% ipython --no-banner

In [1]: import numpy as np

In [2]: np.set_printoptions(precision=4, suppress=True, linewidth=200, sign=" ")

In [3]: W0 = np.load("case2.npy")

In [4]: W0
Out[4]: 
array([[  2,   2,   1,   4,   1,   1],
       [  2,   2,   4,  -1,  -4,   5],
       [  1,   4,  10,  -3,   2,  -7],
       [  4,  -1,  -3, -10,  -2,   1],
       [  1,  -4,   2,  -2,  -8,   3],
       [  1,   5,  -7,   1,   3,  -6]])

In [5]: rng = np.random.default_rng(518321)

In [6]: labels = rng.permutation(6)

In [7]: labels
Out[7]: array([ 1,  2,  3,  5,  4,  0])

In [8]: A2 = W0[labels][:, labels]

In [9]: np.allclose(A2, W0)
Out[9]: False

In [10]: np.diag(A2)
Out[10]: array([  2,  10, -10,  -6,  -8,   2])

In [11]: print(np.linalg.matrix_power(W0, 3))
[[  -88   220   131   510   227   -74]
 [  220  -326   837  -391  -854   793]
 [  131   837  1842  -377   539 -1265]
 [  510  -391  -377 -1530  -724   390]
 [  227  -854   539  -724 -1370  1217]
 [  -74   793 -1265   390  1217 -1220]]

In [12]: W0 @ W0
Out[12]: 
array([[ 27,   9,   3, -38, -17,   6],
       [  9,  66,  10,  17,  51, -59],
       [  3,  10, 179, -11, -26,  -4],
       [-38,  17, -11, 131,  41,  -2],
       [-17,  51, -26,  41,  98, -77],
       [  6, -59,  -4,  -2, -77, 121]])

In [13]: print(np.allclose(W0, W0.T))
True

In [14]: m1 = np.load("test10.npy")

In [15]: m1
Out[15]: 
array([[ 0,  0,  0,  0,  0, -1],
       [ 0,  2,  0,  3,  0,  0],
       [ 0,  0, -3,  0,  0,  0],
       [ 0, -3,  0,  1,  2,  0],
       [ 0, -2,  0, -3, -1,  0],
       [ 3,  0,  0,  0,  0,  0]])

In [16]: m1 @ m1
Out[16]: 
array([[ -3,   0,   0,   0,   0,   0],
       [  0,  -5,   0,   9,   6,   0],
       [  0,   0,   9,   0,   0,   0],
       [  0, -13,   0, -14,   0,   0],
       [  0,   7,   0,  -6,  -5,   0],
       [  0,   0,   0,   0,   0,  -3]])

In [17]: print(np.sort(np.linalg.eigvals(m1).real))
[-3.     -0.6933  0.      0.      1.3466  1.3466]

In [18]: (m1 != 0).astype(int)
Out[18]: 
array([[ 0,  0,  0,  0,  0,  1],
       [ 0,  1,  0,  1,  0,  0],
       [ 0,  0,  1,  0,  0,  0],
       [ 0,  1,  0,  1,  1,  0],
       [ 0,  1,  0,  1,  1,  0],
       [ 1,  0,  0,  0,  0,  0]])

In [19]: print(np.sort(np.abs(np.linalg.eigvals(m1))))
[ 0.6933  1.7321  1.7321  3.      3.9834  3.9834]

In [20]: np.trace(m1)
Out[20]: np.int64(-1)

In [21]: m1 @ m1
Out[21]: 
array([[ -3,   0,   0,   0,   0,   0],
       [  0,  -5,   0,   9,   6,   0],
       [  0,   0,   9,   0,   0,   0],
       [  0, -13,   0, -14,   0,   0],
       [  0,   7,   0,  -6,  -5,   0],
       [  0,   0,   0,   0,   0,  -3]])

In [22]: np.allclose(m1 @ m1.T, m1.T @ m1)
Out[22]: False

In [23]: (m1 - m1.T) / 2
Out[23]: 
array([[ 0. ,  0. ,  0. ,  0. ,  0. , -2. ],
       [ 0. ,  0. ,  0. ,  3. ,  1. ,  0. ],
       [ 0. ,  0. ,  0. ,  0. ,  0. ,  0. ],
       [ 0. , -3. ,  0. ,  0. ,  2.5,  0. ],
       [ 0. , -1. ,  0. , -2.5,  0. ,  0. ],
       [ 2. ,  0. ,  0. ,  0. ,  0. ,  0. ]])

In [24]: print(np.allclose(m1, m1.T))
False

In [25]: K = np.loadtxt("mat.csv", delimiter=",")

In [26]: K
Out[26]: 
array([[-1.3   , -0.2   , -0.5   ],
       [-0.4   ,  0.9   ,  1.4   ],
       [ 0.2108, -0.8704,  1.98  ],
       [ 0.5   ,  1.8   , -0.3   ],
       [ 0.    ,  0.2   ,  0.6   ],
       [ 0.1   , -0.8   ,  1.9   ]])

In [27]: q, R = np.linalg.qr(K)

In [28]: print(R)
[[ 1.4678  0.3655  0.3729]
 [ 0.     -2.3225  1.0505]
 [ 0.      0.     -2.9913]]

In [29]: np.round(q.T @ q, 4) + 0
Out[29]: 
array([[ 1.,  0.,  0.],
       [ 0.,  1.,  0.],
       [ 0.,  0.,  1.]])

In [30]: np.abs(np.diag(R))
Out[30]: array([ 1.4678,  2.3225,  2.9913])

In [31]: q, V = np.linalg.qr(K[:, :1])[0], np.linalg.qr(K[:, 1:])[0]

In [32]: sv = np.linalg.svd(q.T @ V, compute_uv=False)

In [33]: (sv > 0.9).sum()
Out[33]: np.int64(0)

In [34]: proj = K @ np.linalg.solve(K.T @ K, K.T)

In [35]: np.allclose(proj @ proj, proj)
Out[35]: True

In [36]: np.trace(proj)
Out[36]: np.float64(3.0)

In [37]: proj @ K[:, 2]
Out[37]: array([-0.5 ,  1.4 ,  1.98, -0.3 ,  0.6 ,  1.9 ])

In [38]: np.diag(proj)
Out[38]: array([ 0.7887,  0.6861,  0.433 ,  0.6487,  0.0607,  0.3828])

In [39]: A2 = np.c_[K[:, :2] @ np.array([[4, 4], [1, 4]]), np.array([8, 0, 4, 9, 8, 0])]

In [40]: A2
Out[40]: 
array([[-5.4   , -6.    ,  8.    ],
       [-0.7   ,  2.    ,  0.    ],
       [-0.0272, -2.6384,  4.    ],
       [ 3.8   ,  9.2   ,  9.    ],
       [ 0.2   ,  0.8   ,  8.    ],
       [-0.4   , -2.8   ,  0.    ]])

In [41]: np.round(np.linalg.norm(A2 - K @ np.linalg.lstsq(K, A2)[0], axis=0), 4) + 0
Out[41]: array([  0.    ,   0.    ,  12.4963])

In [42]: np.linalg.norm(np.linalg.qr(K)[0].T @ A2, axis=0) ** 2 / ((A2 ** 2).sum(axis=0) + 1e-12)
Out[42]: array([ 1.   ,  1.   ,  0.306])

In [43]: A2 = np.array([[2, 0, 2, 1], [0, 2, 2, 0], [2, 2, 3, 2], [3, 1, 0, 3]])

In [44]: E = np.triu(A2, 1)

In [45]: E
Out[45]: 
array([[ 0,  0,  2,  1],
       [ 0,  0,  2,  0],
       [ 0,  0,  0,  2],
       [ 0,  0,  0,  0]])

In [46]: labels = rng.permutation(4)

In [47]: print(labels)
[ 1  0  3  2]

In [48]: A2 = E[labels][:, labels]

In [49]: print(A2)
[[ 0  0  0  2]
 [ 0  0  1  2]
 [ 0  0  0  0]
 [ 0  0  2  0]]

In [50]: round(np.linalg.det(A2), 4), np.round(np.linalg.det(E[labels]), 4)
Out[50]: (np.float64(0.0), np.float64(0.0))

In [51]: np.allclose(A2, E)
Out[51]: False

In [52]: print(np.trace(A2))
0

In [53]: np.diag(A2)
Out[53]: array([ 0,  0,  0,  0])

In [54]: proj = np.triu(np.array([[3, -1, 3, -3], [-3, 1, -3, 3], [2, 0, 0, 2], [-3, -2, -3, -2]]), 1) + np.eye(4)

In [55]: A2 = proj @ E @ np.linalg.inv(proj)

In [56]: np.trace(A2), np.trace(E)
Out[56]: (np.float64(0.0), np.int64(0))

In [57]: print(proj @ E - E @ proj)
[[  0.   0.  -2.   2.]
 [  0.   0.   0. -10.]
 [  0.   0.   0.   0.]
 [  0.   0.   0.   0.]]

In [58]: t = np.radians(30)

In [59]: R = np.eye(4)

In [60]: R[3, 3] = R[2, 2] = np.cos(t)

In [61]: R[3, 2], R[2, 3] = -np.sin(t), np.sin(t)

In [62]: R
Out[62]: 
array([[ 1.   ,  0.   ,  0.   ,  0.   ],
       [ 0.   ,  1.   ,  0.   ,  0.   ],
       [ 0.   ,  0.   ,  0.866,  0.5  ],
       [ 0.   ,  0.   , -0.5  ,  0.866]])

In [63]: A2 = E @ R.T

In [64]: np.abs(A2 - E).max(axis=0)
Out[64]: array([ 0.   ,  0.   ,  1.   ,  1.134])

In [65]: print(A2)
[[ 0.      0.      2.2321 -0.134 ]
 [ 0.      0.      1.7321 -1.    ]
 [ 0.      0.      1.      1.7321]
 [ 0.      0.      0.      0.    ]]

In [66]: arr = np.load("block0.npy")

In [67]: arr
Out[67]: 
array([[ 1,  0,  0,  0,  0,  0],
       [ 2,  1,  0,  0,  0,  0],
       [-2,  4,  1,  0,  0,  0],
       [-3,  5,  3,  1,  0,  0],
       [ 1,  0,  5,  4,  1,  0],
       [ 3, -4,  4, -4,  5,  1]])

In [68]: print(np.linalg.matrix_rank(arr - arr[0, 0] * np.eye(6)))
5

In [69]: print([int(np.linalg.matrix_rank(np.linalg.matrix_power(arr, p))) for p in range(1, 7)])
[6, 6, 6, 6, 6, 6]

In [70]: np.sort(np.linalg.eigvals(arr))
Out[70]: array([ 1.,  1.,  1.,  1.,  1.,  1.])

In [71]: U, sv, Vh = np.linalg.svd(arr, full_matrices=False)

In [72]: print(np.round(Vh @ Vh.T, 4) + 0)
[[ 1.  0.  0.  0.  0.  0.]
 [ 0.  1.  0.  0.  0.  0.]
 [ 0.  0.  1.  0.  0.  0.]
 [ 0.  0.  0.  1.  0.  0.]
 [ 0.  0.  0.  0.  1.  0.]
 [ 0.  0.  0.  0.  0.  1.]]

In [73]: np.round(U.T @ U, 4) + 0
Out[73]: 
array([[ 1.,  0.,  0.,  0.,  0.,  0.],
       [ 0.,  1.,  0.,  0.,  0.,  0.],
       [ 0.,  0.,  1.,  0.,  0.,  0.],
       [ 0.,  0.,  0.,  1.,  0.,  0.],
       [ 0.,  0.,  0.,  0.,  1.,  0.],
       [ 0.,  0.,  0.,  0.,  0.,  1.]])

In [74]: np.abs(Vh[0])
Out[74]: array([ 0.4565,  0.681 ,  0.1675,  0.3577,  0.4066,  0.0808])

In [75]: (sv > 1e-8).sum()
Out[75]: np.int64(6)

In [76]: print(np.cumsum(sv ** 2) / np.sum(sv ** 2))
[ 0.522   0.8433  0.9707  0.9997  1.      1.    ]

In [77]: sv / sv[0]
Out[77]: array([ 1.    ,  0.7846,  0.494 ,  0.2359,  0.0236,  0.0004])

In [78]: round(np.sqrt((sv ** 2).sum()), 4), np.round(np.linalg.norm(arr), 4)
Out[78]: (np.float64(14.0357), np.float64(14.0357))
